% python3 -q
>>> import numpy as np
>>> from numpy import linalg as LA
>>> np.set_printoptions(suppress=True, linewidth=100)
>>> def tidy(a):
...     return np.round(a, 2) + 0
... 
>>> W0 = np.array([[0.43, 0.14, 0.14, 0.29],
...     [0.0, 0.5, 0.25, 0.25],
...     [0.25, 0.25, 0.38, 0.12],
...     [0.14, 0.29, 0.14, 0.43]])
>>> print(W0)
[[0.43 0.14 0.14 0.29]
 [0.   0.5  0.25 0.25]
 [0.25 0.25 0.38 0.12]
 [0.14 0.29 0.14 0.43]]
>>> # row-stochastic, so 1 is an eigenvalue
>>> print(W0 @ np.ones(4))
[1. 1. 1. 1.]
>>> print(W0.sum(axis=1))
[1. 1. 1. 1.]
>>> print(tidy(LA.matrix_power(W0, 2)))
[[0.26 0.25 0.19 0.3 ]
 [0.1  0.38 0.26 0.26]
 [0.22 0.29 0.26 0.23]
 [0.16 0.32 0.21 0.31]]
>>> print(tidy(LA.matrix_power(W0, 100)))
[[0.17 0.32 0.23 0.28]
 [0.17 0.32 0.23 0.28]
 [0.17 0.32 0.23 0.28]
 [0.17 0.32 0.23 0.28]]
>>> pr = np.eye(4)[1]
>>> for _ in range(4):
...     pr = pr @ W0
...     print(pr.round(2))
... 
[0.   0.5  0.25 0.25]
[0.1  0.38 0.26 0.26]
[0.14 0.35 0.24 0.27]
[0.16 0.33 0.24 0.27]
>>> m1 = np.loadtxt("sample8.csv", delimiter=",")
>>> print(tidy(m1))
[[ 0.89 -0.31  0.07]
 [-0.31  0.15  0.19]
 [ 0.07  0.19  0.96]]
>>> # rows and columns are dependent
>>> print(tidy(LA.norm(m1[0], 1)), tidy(LA.norm(m1[0], np.inf)))
1.26 0.89
>>> print(tidy(m1[0] @ m1[1]))
-0.31
>>> print(tidy(LA.norm(m1, axis=0)))
[0.94 0.39 0.98]
>>> print(tidy(LA.norm(m1, 1)), tidy(LA.norm(m1, np.inf)))
1.26 1.26
>>> print(tidy(LA.norm(m1[0] - m1[1])))
1.29
>>> print(tidy(LA.norm(m1, "nuc")))
2.0
>>> rng = np.random.default_rng(462)
>>> other = m1 + rng.integers(-2, 3, (3, 2)) @ rng.integers(-2, 3, (2, 3))
>>> print(tidy(other))
[[-2.11  1.69 -1.93]
 [-2.31 -3.85  4.19]
 [ 0.07 -3.81  4.96]]
>>> print(np.abs(other - m1).sum(axis=1))
[ 7. 10.  8.]
>>> print(other - m1)
[[-3.  2. -2.]
 [-2. -4.  4.]
 [ 0. -4.  4.]]
>>> print(tidy(LA.norm(other[1], 1)), tidy(LA.norm(other[1], np.inf)))
10.34 4.19
>>> z = rng.permutation(4)
>>> print(z)
[3 1 2 0]
>>> other = W0[z][:, z]
>>> print(tidy(LA.det(other)), tidy(LA.det(W0[z])))
0.01 -0.01
>>> print(np.diag(other))
[0.43 0.5  0.38 0.43]
>>> print(other)
[[0.43 0.29 0.14 0.14]
 [0.25 0.5  0.25 0.  ]
 [0.12 0.25 0.38 0.25]
 [0.29 0.14 0.14 0.43]]
>>> print(np.trace(other))
1.74
